% ipython --no-banner

In [1]: import numpy as np

In [2]: np.set_printoptions(precision=3, suppress=True, linewidth=200)

In [3]: A = np.load("m.npy")

In [4]: A
Out[4]: 
array([[ 3, -6,  7, -3,  9],
       [ 0, -3, -1,  7, -9],
       [ 0,  0, -6,  0,  5],
       [ 0,  0,  0, -4,  4],
       [ 0,  0,  0,  0, -1]])

In [5]: ev, V = np.linalg.eig(A)

In [6]: ev
Out[6]: array([ 3., -3., -6., -4., -1.])

In [7]: np.prod(ev)
Out[7]: np.float64(216.0)

In [8]: arr = np.load("a.npy")

In [9]: arr
Out[9]: 
array([[-3,  0, -3,  0,  2, -3],
       [-1,  2, -3,  1,  3, -2],
       [-2,  5, -5, -2,  1,  1],
       [-1,  6, -5,  1,  4,  3],
       [-3,  9, -5,  1,  5,  0],
       [-1,  9, -4,  2,  2,  2],
       [ 0, 11, -3,  4,  4,  2],
       [ 1, 12, -2,  3,  1, -1],
       [ 2, 14, -2,  5,  2,  2],
       [ 4, 17, -4,  3,  5,  4]])

In [10]: B = np.c_[arr[:, :5] @ np.array([[2, 0, -1, 3, 0],
    ...:     [-2, 3, 2, -3, -3],
    ...:     [-2, 3, 1, 3, -1],
    ...:     [3, -3, -1, -3, 1],
    ...:     [-2, -3, -3, -2, 1]]), np.array([1, 1, 4, 0, 0, 1, 2, 1, 0, 5])]

In [11]: B
Out[11]: 
array([[ -4, -15,  -6, -22,   5,   1],
       [ -3, -15,  -8, -27,   1,   1],
       [-12,   3,   6, -32, -11,   4],
       [ -9, -12,  -5, -47,  -8,   0],
       [-21,  -6,   0, -64, -16,   0],
       [-10,   3,   7, -52, -19,   1],
       [-12,   0,   3, -62, -22,   2],
       [-11,  18,  15, -50, -30,   1],
       [ -9,  15,  13, -61, -33,   0],
       [-19,  15,   8, -70, -39,   5]])

In [12]: np.linalg.matrix_rank(np.c_[arr, B])
Out[12]: np.int64(7)

In [13]: np.linalg.matrix_rank(B)
Out[13]: np.int64(6)

In [14]: vec = np.array([0, -1, 3, 1, -2, -2])

In [15]: y = arr @ vec

In [16]: np.round(np.linalg.solve(arr.T @ arr, arr.T @ y), 3) + 0
Out[16]: array([ 0., -1.,  3.,  1., -2., -2.])

In [17]: np.linalg.solve(arr, y)
LinAlgError: Last 2 dimensions of the array must be square


In [18]: np.round(np.linalg.lstsq(arr, y)[0], 3) + 0
Out[18]: array([ 0., -1.,  3.,  1., -2., -2.])

In [19]: y
Out[19]: array([ -7, -12, -26, -34, -33, -27, -28, -15, -23, -44])

In [20]: rng = np.random.default_rng(58566)

In [21]: y = y + 0.1 * rng.normal(size=10)

In [22]: y
Out[22]: array([ -6.879, -12.051, -26.055, -34.039, -32.992, -26.983, -28.044, -15.119, -23.119, -43.916])

In [23]: c, *_ = np.linalg.lstsq(arr, y)

In [24]: np.round(arr.T @ (y - arr @ c), 3) + 0
Out[24]: array([0., 0., 0., 0., 0., 0.])
